>>> import numpy as np
>>> np.set_printoptions(suppress=True, linewidth=140)
>>> A = np.load("data.npy")
>>> A
array([[-1.,  0., -2.],
       [ 0., -1.,  0.],
       [-2.,  0., -1.]])
>>> q, Rm = np.linalg.qr(A)
>>> q.shape, Rm.shape
((3, 3), (3, 3))
>>> np.allclose(Rm.T @ Rm, A.T @ A)
True
>>> np.round(np.abs(np.diag(Rm)), 3)
array([2.236, 1.   , 1.342])
>>> np.round(q.T @ q, 3) + 0
array([[1., 0., 0.],
       [0., 1., 0.],
       [0., 0., 1.]])
>>> ev, evecs = np.linalg.eigh(A)
>>> np.abs(evecs[:, -1]).round(6).argmax()
np.int64(0)
>>> np.round(np.linalg.eigvalsh(A + -2 * np.eye(3)), 3)
array([-5., -3., -1.])
>>> np.round(np.linalg.eigvalsh(A @ A), 3)
array([1., 1., 9.])
>>> ev.sum(), np.trace(A)
(np.float64(-3.0), np.float64(-3.0))
>>> np.round(evecs.T @ evecs, 3) + 0
array([[1., 0., 0.],
       [0., 1., 0.],
       [0., 0., 1.]])
>>> ev
array([-3., -1.,  1.])
>>> (ev > 1e-8).sum(), (ev < -1e-8).sum()
(np.int64(1), np.int64(2))
>>> np.round(evecs.T @ A @ evecs, 3) + 0
array([[-3.,  0.,  0.],
       [ 0., -1.,  0.],
       [ 0.,  0.,  1.]])
>>> np.unique(ev.round(6) + 0, return_counts=True)[1]
array([1, 1, 1])
>>> np.round(evecs @ np.diag(ev) @ evecs.T, 3)
array([[-1.,  0., -2.],
       [ 0., -1.,  0.],
       [-2.,  0., -1.]])
>>> np.round(np.linalg.svd(A, compute_uv=False), 3)
array([3., 1., 1.])
>>> np.round(np.linalg.det(A), 3)
np.float64(3.0)
>>> (A != 0).astype(int)
array([[1, 0, 1],
       [0, 1, 0],
       [1, 0, 1]])
>>> np.round(np.sort(np.linalg.eigvals(A).real), 3)
array([-3., -1.,  1.])
>>> ev, evecs = np.linalg.eig(A)
>>> np.round(A @ evecs[:, 0] - ev[0] * evecs[:, 0], 3) + 0
array([0., 0., 0.])
>>> np.round(np.sort(np.linalg.eigvals(np.linalg.inv(A))), 3)
array([-1.   , -0.333,  1.   ])
>>> np.round(np.sort(np.linalg.eigvals(A @ A)), 3)
array([1., 1., 9.])
>>> np.round(np.sort(np.linalg.eigvals(A.T)), 3)
array([-3., -1.,  1.])
>>> ev.round(3)
array([ 1., -3., -1.])
>>> E = np.load("test5.npy")
>>> E
array([[-2,  3, -3],
       [-3, -2,  3],
       [ 3, -3, -2]])
>>> W1 = np.array([[0, -2, 0, 3, -2], [-2, -3, 3, -2, -1], [-1, 0, 2, -2, 3]])
>>> b = np.array([-1, 0, 0, 1, 2])
>>> H = np.maximum(E @ W1 + b, 0)
>>> H
array([[ 0,  0,  3,  0,  0],
       [ 0, 12,  0,  0, 19],
       [ 7,  3,  0, 20,  0]])
>>> np.linalg.matrix_rank(H)
np.int64(3)
>>> (H > 0).astype(int)
array([[0, 0, 1, 0, 0],
       [0, 1, 0, 0, 1],
       [1, 1, 0, 1, 0]])
>>> np.round((H > 0).mean(axis=0), 3)
array([0.333, 0.667, 0.333, 0.333, 0.333])
>>> basis = np.array([[3, 2, -2], [-3, 3, 1], [-2, 1, 3], [1, -2, 3], [-1, 1, 1]])
>>> (H @ basis).round(6).argmax(axis=1)
array([2, 1, 2])
>>> W1 @ basis
array([[ 11, -14,   5],
       [ -4,  -7,   3],
       [-12,   7,   5]])
>>> gram = H.T @ H
>>> np.trace(gram), (H ** 2).sum()
(np.int64(972), np.int64(972))
>>> np.round(np.linalg.svd(H, compute_uv=False) ** 2, 3)
array([524.491, 438.509,   9.   ])
>>> np.round(np.linalg.eigvalsh(gram)[::-1], 3) + 0
array([524.491, 438.509,   9.   ,   0.   ,   0.   ])
>>> basis = 3 * np.array([[0.5, 0.6, -1.0], [0.0, 1.2, -0.7], [-1.7, -0.1, -0.5]])
>>> rng = np.random.default_rng(7050)
>>> labels = rng.integers(0, 3, 11)
>>> X = basis[labels] + rng.normal(size=(11, 3))
>>> X.round(3)
array([[ 2.003,  2.951, -3.016],
       [-1.039,  3.467, -1.641],
       [-4.9  ,  0.295, -1.079],
       [ 1.958,  1.847, -1.887],
       [-0.722,  3.71 , -1.387],
       [ 2.365,  2.928, -3.163],
       [ 1.376,  1.405, -2.51 ],
       [-6.158,  2.134, -1.347],
       [-0.431,  1.064, -2.69 ],
       [ 1.784,  1.886, -3.887],
       [ 0.455,  1.637, -3.019]])
>>> basis = X[[6, 3]].astype(float)
>>> for _ in range(3):
...     labels = np.linalg.norm(X[:, None] - basis, axis=-1).argmin(axis=1)
...     basis = np.array([X[labels == j].mean(axis=0) for j in range(2)])
... 
>>> labels
array([1, 0, 0, 1, 0, 1, 1, 0, 1, 1, 1])
>>> np.round(basis[1] - basis[0], 3)
array([ 4.563, -0.442, -1.518])
>>> np.bincount(labels)
array([4, 7])
>>> np.abs(basis[1] - basis[0]).argmax()
np.int64(0)
>>> r0, g = X[2], X[3]
>>> round(float(r0 @ g), 3)
-7.012
>>> pr = (r0 @ g) / (r0 @ r0) * r0
>>> pr.round(3)
array([ 1.36 , -0.082,  0.299])
>>> np.round(np.linalg.norm(r0 + g) ** 2 + np.linalg.norm(r0 - g) ** 2, 3)
np.float64(72.123)
>>> round(float((g - pr) @ r0), 3)
-0.0
>>> gram = np.cov(X, rowvar=False)
>>> np.round(np.median(X, axis=0), 3)
array([ 0.455,  1.886, -2.51 ])
>>> np.round(np.linalg.eigvalsh(gram)[::-1], 3)
array([8.702, 1.071, 0.303])
>>> np.round(np.corrcoef(X[:, 1], X[:, 2])[0, 1], 3)
np.float64(-0.0)
>>> np.round(X.std(axis=0), 3)
array([2.721, 1.   , 0.87 ])
>>> np.argwhere(np.triu(np.abs(np.corrcoef(X.T)) > 0.8, 1))
array([], shape=(0, 2), dtype=int64)
>>> out = np.c_[X[:, :2] @ np.array([[5, 3], [1, 1]]), np.array([1, 2, 0, 2, 3, -1, -2, 2, 3, 0, 1])]
>>> out.round(3)
array([[ 12.964,   8.959,   1.   ],
       [ -1.727,   0.35 ,   2.   ],
       [-24.203, -14.403,   0.   ],
       [ 11.637,   7.721,   2.   ],
       [  0.102,   1.545,   3.   ],
       [ 14.755,  10.024,  -1.   ],
       [  8.285,   5.533,  -2.   ],
       [-28.657, -16.34 ,   2.   ],
       [ -1.088,  -0.227,   3.   ],
       [ 10.805,   7.237,   0.   ],
       [  3.912,   3.002,   1.   ]])
>>> np.linalg.matrix_rank(np.c_[X, out])
np.int64(4)
>>> np.linalg.matrix_rank(out)
np.int64(3)
>>> np.round(np.linalg.lstsq(X, out[:, 0])[0], 3) + 0
array([5., 1., 0.])
>>> np.round(np.linalg.norm(np.linalg.qr(X)[0].T @ out, axis=0) ** 2 / ((out ** 2).sum(axis=0) + 1e-12), 3)
array([1.   , 1.   , 0.464])
